In [1]: import numpy as np

In [2]: from numpy import linalg as LA

In [3]: np.set_printoptions(suppress=True, linewidth=200)

In [4]: arr = np.loadtxt("a.csv", delimiter=",")

In [5]: arr
Out[5]: 
array([[ -5.687, -12.884,  -3.643],
       [ -5.382, -11.799,  -3.297],
       [ -3.663,  -5.827,  -1.418],
       [ -3.358,  -4.82 ,  -1.108],
       [ -2.986,  -3.635,  -0.749],
       [ -2.651,  -2.63 ,  -0.451],
       [ -2.446,  -2.059,  -0.287],
       [ -2.415,  -1.977,  -0.263],
       [ -2.195,  -1.426,  -0.111],
       [ -2.131,  -1.278,  -0.072],
       [ -1.472,  -0.266,   0.147],
       [ -1.419,  -0.229,   0.148],
       [ -0.834,  -0.111,   0.077],
       [ -0.769,  -0.111,   0.067],
       [ -0.649,  -0.11 ,   0.048],
       [  0.227,   0.089,   0.006],
       [  0.838,   0.446,   0.07 ],
       [  1.016,   0.579,   0.1  ],
       [  1.631,   1.117,   0.236],
       [  2.38 ,   1.909,   0.455],
       [  3.059,   2.728,   0.693],
       [  4.314,   4.43 ,   1.205],
       [  7.957,  10.268,   3.03 ],
       [  8.208,  10.703,   3.168],
       [ 11.819,  17.312,   5.283],
       [ 14.414,  22.354,   6.91 ],
       [ 16.448,  26.433,   8.233]])

In [6]: Xc = (arr - arr.mean(axis=0)) / arr.std(axis=0)

In [7]: np.argwhere(np.abs(Xc) > 2)
Out[7]: 
array([[25,  0],
       [25,  1],
       [25,  2],
       [26,  0],
       [26,  1],
       [26,  2]])

In [8]: b = LA.lstsq(np.delete(Xc, 0, axis=1), Xc[:, 0])[0]

In [9]: np.abs(b).argmax()
Out[9]: np.int64(0)

In [10]: labels = arr[:, 2] > np.median(arr[:, 2])

In [11]: u = arr[labels].mean(axis=0) - arr[~labels].mean(axis=0)

In [12]: np.argsort(-np.abs(u).round(6), kind="stable")
Out[12]: array([1, 0, 2])
